% python3 -q
>>> import numpy as np
>>> np.set_printoptions(precision=2, suppress=True, linewidth=200)
>>> rd = lambda a: np.round(a, 2) + 0
>>> K = 4 * np.eye(4) + np.ones((4, 4))
>>> K
array([[5., 1., 1., 1.],
       [1., 5., 1., 1.],
       [1., 1., 5., 1.],
       [1., 1., 1., 5.]])
>>> # equal to its transpose
>>> K.sum(axis=0)
array([8., 8., 8., 8.])
>>> K.sum(axis=1)
array([8., 8., 8., 8.])
>>> np.zeros(4, 4)
Traceback (most recent call last):
  File "<python-input-8>", line 1, in <module>
    np.zeros(4, 4)
    ~~~~~~~~^^^^^^
TypeError: Cannot interpret '4' as a data type
>>> print(K.shape)
(4, 4)
>>> print(np.count_nonzero(K))
16
>>> K - K[0]
array([[ 0.,  0.,  0.,  0.],
       [-4.,  4.,  0.,  0.],
       [-4.,  0.,  4.,  0.],
       [-4.,  0.,  0.,  4.]])
>>> np.abs(K).max()
np.float64(5.0)
>>> K @ np.ones(4)
array([8., 8., 8., 8.])
>>> np.allclose(K @ K.T, K.T @ K)
True
>>> (K @ K)[0]
array([28., 12., 12., 12.])
>>> K @ (-1.0) ** np.arange(4)
array([ 4., -4.,  4., -4.])
>>> A = np.load("x.npy")
>>> rd(A)
array([[ 0.3 , -0.02, -0.09,  0.27,  0.2 , -0.3 ],
       [-0.02,  0.  ,  0.01, -0.02, -0.01,  0.02],
       [-0.09,  0.01,  0.03, -0.08, -0.06,  0.09],
       [ 0.27, -0.02, -0.08,  0.24,  0.17, -0.27],
       [ 0.2 , -0.01, -0.06,  0.17,  0.13, -0.2 ],
       [-0.3 ,  0.02,  0.09, -0.27, -0.2 ,  0.3 ]])
>>> w, vecs = np.linalg.eigh(A)
>>> rd(w)
array([0., 0., 0., 0., 0., 1.])
>>> rd(np.abs(vecs[:, -1]))
array([0.55, 0.03, 0.16, 0.49, 0.36, 0.55])
>>> rd(np.linalg.eigvalsh(A + -3 * np.eye(6)))
array([-3., -3., -3., -3., -3., -2.])
>>> np.abs(vecs[:, -1]).round(6).argmax()
np.int64(0)
>>> rd(np.linalg.svd(A, compute_uv=False))
array([1., 0., 0., 0., 0., 0.])
>>> np.allclose(A[:-1].T @ np.linalg.lstsq(A[:-1].T, A[-1])[0], A[-1])
True
>>> np.unique(A.round(6), axis=0).shape
(6, 6)
>>> def softmax(z):
...     e = np.exp(z - z.max(axis=-1, keepdims=True))
...     return e / e.sum(axis=-1, keepdims=True)
... 
>>> rd(softmax(10 * A[1]))
array([0.14, 0.17, 0.18, 0.15, 0.15, 0.2 ])
>>> rd(softmax(A[1]))
array([0.16, 0.17, 0.17, 0.16, 0.17, 0.17])
>>> rd(softmax(A).sum(axis=1))
array([1., 1., 1., 1., 1., 1.])
>>> rd(softmax(A[1] + 5))
array([0.16, 0.17, 0.17, 0.16, 0.17, 0.17])
>>> scores = A @ A.T / np.sqrt(6)
>>> softmax(scores).round(6).argmax(axis=1)
array([0, 5, 5, 0, 0, 5])
>>> rd(softmax(scores)[1] @ A)
array([ 0.06,  0.  , -0.02,  0.05,  0.04, -0.06])
>>> X = np.load("mat.npy")
>>> X
array([[-2,  1, -2,  1],
       [ 1, -1,  1, -1],
       [-2,  1, -2,  1],
       [ 1, -1,  1, -1]])
>>> rk = np.linalg.matrix_rank(X)
>>> rk
np.int64(2)
>>> N = np.linalg.svd(X)[2][rk:].T
>>> rd(N @ N.T)
array([[ 0.5,  0. , -0.5,  0. ],
       [ 0. ,  0.5,  0. , -0.5],
       [-0.5,  0. ,  0.5,  0. ],
       [ 0. , -0.5,  0. ,  0.5]])
>>> print([int(np.linalg.matrix_rank(X[:i])) for i in range(1, len(X) + 1)])
[1, 2, 2, 2]
>>> np.linalg.matrix_rank(X, rtol=0.1)
np.int64(2)
>>> rd(np.linalg.norm(X, 2) / np.linalg.norm(X))
np.float64(0.99)
>>> np.linalg.cond(X) > 100
np.True_
>>> w, vecs = np.linalg.eigh(X)
>>> x0 = np.array([1, 2, -2, -1])
>>> rd(vecs * np.abs(w) @ vecs.T)
array([[ 2., -1.,  2., -1.],
       [-1.,  1., -1.,  1.],
       [ 2., -1.,  2., -1.],
       [-1.,  1., -1.,  1.]])
>>> rd(vecs * np.maximum(w, 0) @ vecs.T)
array([[0., 0., 0., 0.],
       [0., 0., 0., 0.],
       [0., 0., 0., 0.],
       [0., 0., 0., 0.]])
>>> print(rd(np.linalg.eigvalsh(X[1:, 1:])))
[-3.41 -0.59  0.  ]
>>> np.abs(X).sum(axis=1).max(), rd(np.abs(w).max())
(np.int64(6), np.float64(5.24))
